% python3 -q
>>> import numpy as np
>>> np.set_printoptions(precision=2, suppress=True, linewidth=160)
>>> rd = lambda a: np.round(a, 2) + 0
>>> E = np.load("arr.npy")
>>> E
array([[1.  , 0.5 , 0.25],
       [0.5 , 1.  , 0.5 ],
       [0.25, 0.5 , 1.  ]])
>>> O, R = np.linalg.qr(E)
>>> rd(O.T @ O)
array([[1., 0., 0.],
       [0., 1., 0.],
       [0., 0., 1.]])
>>> O.shape, R.shape
((3, 3), (3, 3))
>>> np.trace(O @ O.T)
np.float64(3.0)
>>> np.allclose(R.T @ R, E.T @ E)
True
>>> ang = np.radians(72)
>>> R = np.eye(3)
>>> R[0, 0] = R[2, 2] = np.cos(ang)
>>> R[0, 2], R[2, 0] = -np.sin(ang), np.sin(ang)
>>> rd(R)
array([[ 0.31,  0.  , -0.95],
       [ 0.  ,  1.  ,  0.  ],
       [ 0.95,  0.  ,  0.31]])
>>> Y = E @ R.T
>>> np.allclose(E @ E.T, Y @ Y.T)
True
>>> rd(np.abs(Y - E).max(axis=0))
array([1.12, 0.  , 0.78])
>>> np.allclose(np.linalg.norm(E, axis=1), np.linalg.norm(Y, axis=1))
True
>>> rd(np.poly(E))
array([ 1.  , -3.  ,  2.44, -0.56])
>>> rd(np.linalg.eigvals(E).sum().real)
np.float64(3.0)
>>> rd(np.linalg.det(E[::-1]))
np.float64(-0.56)
>>> np.einsum("ii->", E)
np.float64(3.0)
>>> u, r1 = E[2], E[1]
>>> rd(u @ r1)
np.float64(1.12)
>>> pr = (u @ r1) / (u @ u) * u
>>> (r1 - pr) @ u
np.float64(0.0)
>>> rd(np.outer(u, r1))
array([[0.12, 0.25, 0.12],
       [0.25, 0.5 , 0.25],
       [0.5 , 1.  , 0.5 ]])
>>> np.linalg.matrix_rank(E)
np.int64(3)
>>> E.sum(axis=0)
array([1.75, 2.  , 1.75])
>>> data = np.array([[0, 0, 0], [0, -1, 0], [3, 3, 1]])
>>> data
array([[ 0,  0,  0],
       [ 0, -1,  0],
       [ 3,  3,  1]])
>>> rd(data @ np.linalg.pinv(data) @ data)
array([[ 0.,  0.,  0.],
       [ 0., -1.,  0.],
       [ 3.,  3.,  1.]])
>>> np.linalg.lstsq(data[:-1].T, data[-1])[2]
np.int32(1)
>>> rd(np.trace(np.linalg.pinv(data) @ data))
np.float64(2.0)
>>> P = np.triu(np.array([[3, 2, 0], [-2, 2, 3], [0, -2, 0]]), 1) + np.eye(3)
>>> Y = P @ data @ np.linalg.inv(P)
>>> P @ data - data @ P
array([[ 0., -2.,  0.],
       [ 9.,  9.,  6.],
       [ 0., -6., -9.]])
>>> rd(np.poly(Y))
array([ 1.,  0., -1.,  0.])
>>> np.trace(Y), np.trace(data)
(np.float64(0.0), np.int64(0))
>>> Y
array([[  0.,  -2.,   6.],
       [  9., -10.,  33.],
       [  3.,  -3.,  10.]])
>>> np.linalg.matrix_rank(Y)
np.int64(2)
>>> rd(np.linalg.det(Y))
np.float64(0.0)
